$ python -q
>>> import numpy as np
>>> np.set_printoptions(precision=2, suppress=True, linewidth=120, sign=" ")
>>> def tidy(a):
...     return np.round(a, 2) + 0
... 
>>> u = np.array([1, 1, 3])
>>> mat = -1 * np.eye(3) + np.outer(u, u)
>>> mat
array([[ 0.,  1.,  3.],
       [ 1.,  0.,  3.],
       [ 3.,  3.,  8.]])
>>> # symmetric, so the eigenvalues are real
>>> Q = mat.astype(float).copy()
>>> for j in range(3):
...     Q[:, j] -= Q[:, :j] @ (Q[:, :j].T @ Q[:, j])
...     Q[:, j] /= np.linalg.norm(Q[:, j])
... 
>>> tidy(Q)
array([[ 0.  ,  0.73,  0.69],
       [ 0.32, -0.65,  0.69],
       [ 0.95,  0.22, -0.23]])
>>> arr = np.loadtxt("out8.csv", delimiter=",")
>>> arr
array([[-26.56,  18.07,  27.35,   9.32],
       [ -0.4 ,  -0.06,  -0.11,  -0.05],
       [ -3.13,   2.38,   2.75,   0.72]])
>>> # row 0 dominates
>>> tidy(np.linalg.norm(arr, 1)), tidy(np.linalg.norm(arr, np.inf))
(np.float64(30.21), np.float64(81.3))
>>> tidy(np.linalg.norm(arr, "nuc"))
np.float64(44.44)
>>> tidy(np.linalg.norm(arr, axis=0))
array([ 26.75,  18.23,  27.49,   9.35])
>>> G = arr.T @ arr
>>> np.allclose(G, G.T)
True
>>> (arr @ arr.T).shape
(3, 3)
>>> tidy(np.diag(G))
array([ 715.39,  332.19,  755.6 ,   87.38])
>>> tidy(np.linalg.eigvalsh(G)[::-1])
array([ 1890.06,     0.39,     0.12,     0.  ])
>>> F = np.tanh(np.array([[1.6, -0.9],
...     [0.7, -0.1],
...     [-1.0, 0.0],
...     [-0.6, 0.0],
...     [0.8, 0.0],
...     [-0.7, -1.5],
...     [0.5, 0.1],
...     [0.0, -0.1],
...     [-1.8, 0.4],
...     [1.0, 0.2],
...     [0.0, -0.1],
...     [-1.7, 1.7],
...     [0.9, 1.1],
...     [2.4, 1.9],
...     [-0.7, 0.1],
...     [2.2, 0.7],
...     [-0.3, -0.7],
...     [-0.1, 0.1],
...     [1.2, -0.5],
...     [1.7, -1.5],
...     [1.5, -1.6],
...     [-1.2, 2.0],
...     [-0.2, 0.7],
...     [0.3, -1.3],
...     [0.6, -0.5]]) @ np.array([[0.7, 1.2, -1.4], [-1.8, 1.4, 1.3]]))
>>> tidy(F)
array([[ 0.99,  0.58, -1.  ],
       [ 0.58,  0.6 , -0.8 ],
       [-0.6 , -0.83,  0.89],
       [-0.4 , -0.62,  0.69],
       [ 0.51,  0.74, -0.81],
       [ 0.98, -0.99, -0.75],
       [ 0.17,  0.63, -0.52],
       [ 0.18, -0.14, -0.13],
       [-0.96, -0.92,  1.  ],
       [ 0.33,  0.9 , -0.81],
       [ 0.18, -0.14, -0.13],
       [-1.  ,  0.33,  1.  ],
       [-0.87,  0.99,  0.17],
       [-0.94,  1.  , -0.71],
       [-0.58, -0.6 ,  0.8 ],
       [ 0.27,  1.  , -0.97],
       [ 0.78, -0.87, -0.45],
       [-0.24,  0.02,  0.26],
       [ 0.94,  0.63, -0.98],
       [ 1.  , -0.06, -1.  ],
       [ 1.  , -0.41, -1.  ],
       [-1.  ,  0.88,  1.  ],
       [-0.89,  0.63,  0.83],
       [ 0.99, -0.9 , -0.97],
       [ 0.87,  0.02, -0.9 ]])
>>> Xc = (F - F.mean(axis=0)) / F.std(axis=0)
>>> tidy(Xc.std(axis=0))
array([ 1.,  1.,  1.])
>>> np.argwhere(np.abs(Xc) > 2)
array([], shape=(0, 2), dtype=int64)
>>> beta = np.linalg.lstsq(np.delete(Xc, 0, axis=1), Xc[:, 0])[0]
>>> tidy(beta)
array([-0.36, -0.93])
>>> np.abs(beta).argmax()
np.int64(1)
>>> hat = F @ np.linalg.solve(F.T @ F, F.T)
>>> np.allclose(hat @ hat, hat)
True
>>> tidy(hat @ F[:, 2])
array([-1.  , -0.8 ,  0.89,  0.69, -0.81, -0.75, -0.52, -0.13,  1.  , -0.81, -0.13,  1.  ,  0.17, -0.71,  0.8 , -0.97,
       -0.45,  0.26, -0.98, -1.  , -1.  ,  1.  ,  0.83, -0.97, -0.9 ])
>>> tidy(np.trace(hat))
np.float64(3.0)
>>> tidy(np.linalg.eigvalsh(hat))
array([ 0.,  0.,  0.,  0.,  0.,  0.,  0.,  0.,  0.,  0.,  0.,  0.,  0.,  0.,  0.,  0.,  0.,  0.,  0.,  0.,  0.,  0.,
        1.,  1.,  1.])
>>> tidy(np.diag(hat))
array([ 0.13,  0.06,  0.1 ,  0.05,  0.07,  0.15,  0.04,  0.  ,  0.2 ,  0.09,  0.  ,  0.09,  0.14,  0.73,  0.06,  0.13,
        0.09,  0.  ,  0.13,  0.07,  0.1 ,  0.19,  0.1 ,  0.19,  0.06])
>>> Y = np.array([[1, 1], [1, -1]])
>>> rng = np.random.default_rng(463)
>>> A = np.kron(Y, np.kron(Y, Y))[rng.permutation(8)][:3]
>>> A
array([[ 1, -1,  1, -1,  1, -1,  1, -1],
       [ 1,  1, -1, -1,  1,  1, -1, -1],
       [ 1, -1, -1,  1,  1, -1, -1,  1]])
>>> # column 4 repeats column 0
>>> W1 = np.array([[-3, 1, 2, -2],
...     [3, -3, 3, -1],
...     [-3, -3, 2, -2],
...     [2, -2, -1, -3],
...     [-3, -1, -1, -1],
...     [-1, 0, 0, 2],
...     [1, 3, 0, 3],
...     [-3, -1, 3, -1]])
>>> beta = np.array([2, 1, 2, 2])
>>> hid = np.maximum(A @ W1 + beta, 0)
>>> np.linalg.matrix_rank(hid)
np.int64(3)
>>> (hid > 0).astype(int)
array([[ 0,  1,  0,  1],
       [ 1,  1,  1,  1],
       [ 0,  1,  0,  0]])
>>> W2 = np.array([[-1, 2], [1, 2], [0, 1], [2, -3]])
>>> hid @ W2
array([[13,  5],
       [ 6, -3],
       [ 1,  2]])
>>> t3 = np.stack([A, -1 * A, A[::-1]])
>>> t3.sum(axis=0)
array([[ 1, -1, -1,  1,  1, -1, -1,  1],
       [ 1,  1, -1, -1,  1,  1, -1, -1],
       [ 1, -1,  1, -1,  1, -1,  1, -1]])
>>> tidy(np.linalg.norm(t3, axis=(1, 2)))
array([ 4.9,  4.9,  4.9])
>>> np.linalg.matrix_rank(t3)
array([ 3,  3,  3])
>>> np.linalg.matrix_rank(t3.reshape(3, -1))
np.int64(2)
>>> K = np.load("dump.npy")
>>> K
array([[ 0,  3,  2, -4],
       [-3,  0, -6,  5],
       [-2,  6,  0,  0],
       [ 4, -5,  0,  0]])
>>> Q, r_ = np.linalg.qr(K)
>>> tidy(np.abs(np.diag(r_)))
array([ 5.39,  5.89,  3.09,  2.  ])
>>> Q = K.astype(float).copy()
>>> for j in range(4):
...     Q[:, j] -= Q[:, :j] @ (Q[:, :j].T @ Q[:, j])
...     Q[:, j] /= np.linalg.norm(Q[:, j])
... 
>>> tidy(Q.T @ Q)
array([[ 1.,  0.,  0.,  0.],
       [ 0.,  1.,  0.,  0.],
       [ 0.,  0.,  1.,  0.],
       [ 0.,  0.,  0.,  1.]])
>>> tidy(Q.T @ K)
array([[ 5.39, -5.94,  3.34, -2.79],
       [ 0.  ,  5.89,  4.39, -4.85],
       [ 0.  ,  0.  ,  3.09, -2.4 ],
       [ 0.  ,  0.  ,  0.  ,  2.  ]])
>>> Y = np.array([[-1, -2, 2], [-2, -1, -1], [0, 0, 2], [-1, 2, 2]])
>>> np.einsum("ik,kj->ij", K, Y)
array([[ -2, -11,  -7],
       [ -2,  16,  -8],
       [-10,  -2, -10],
       [  6,  -3,  13]])
>>> np.linalg.matrix_rank(np.vstack([K, Y.T]))
np.int64(4)
>>> np.linalg.matrix_rank(K @ Y)
np.int64(3)
>>> np.vstack([K, Y.T]).shape
(7, 4)
>>> Y.T @ K.T
array([[ -2,  -2, -10,   6],
       [-11,  16,  -2,  -3],
       [ -7,  -8, -10,  13]])
>>> np.einsum("ik,kj->ji", K, Y)
array([[ -2,  -2, -10,   6],
       [-11,  16,  -2,  -3],
       [ -7,  -8, -10,  13]])
>>> z = rng.permutation(4)
>>> z
array([ 3,  1,  2,  0])
>>> Y = K[z][:, z]
>>> np.allclose(Y, K)
False
>>> tidy(np.abs(np.linalg.eigvals(K)).max())
np.float64(9.37)
>>> np.allclose(K, K.T)
False
>>> m1 = np.load("data.npy")
>>> m1
array([[ 37,  32,  49],
       [ 32,  80,  84],
       [ 49,  84,  98]])
>>> # equal to its transpose
>>> Y = m1 + rng.integers(-2, 3, (3, 2)) @ rng.integers(-2, 3, (2, 3))
>>> Y
array([[ 39,  30,  49],
       [ 34,  76,  84],
       [ 47,  88,  98]])
>>> Y - m1
array([[ 2, -2,  0],
       [ 2, -4,  0],
       [-2,  4,  0]])
>>> np.linalg.matrix_rank(Y - m1, tol=1e-8)
np.int64(2)
>>> np.abs(Y - m1).sum(axis=1)
array([ 4,  6,  6])
>>> w, V = np.linalg.eigh(m1)
>>> tidy(np.linalg.eigvalsh(m1 @ m1))
array([     0.  ,    410.37,  37924.63])
>>> tidy(np.abs(V[:, -1]))
array([ 0.35,  0.62,  0.71])
>>> tidy(V @ np.diag(w) @ V.T)
array([[ 37.,  32.,  49.],
       [ 32.,  80.,  84.],
       [ 49.,  84.,  98.]])
>>> tidy(w)
array([   0.  ,   20.26,  194.74])
>>> np.abs(V[:, -1]).round(6).argmax()
np.int64(2)
>>> np.unique(w.round(6) + 0, return_counts=True)[1]
array([ 1,  1,  1])
>>> (w > 1e-8).sum(), (w < -1e-8).sum()
(np.int64(2), np.int64(0))
>>> tidy(np.linalg.eigvalsh(m1 + -1 * np.eye(3)))
array([ -1.  ,  19.26, 193.74])
>>> tidy(np.linalg.svd(m1, compute_uv=False))
array([ 194.74,   20.26,    0.  ])
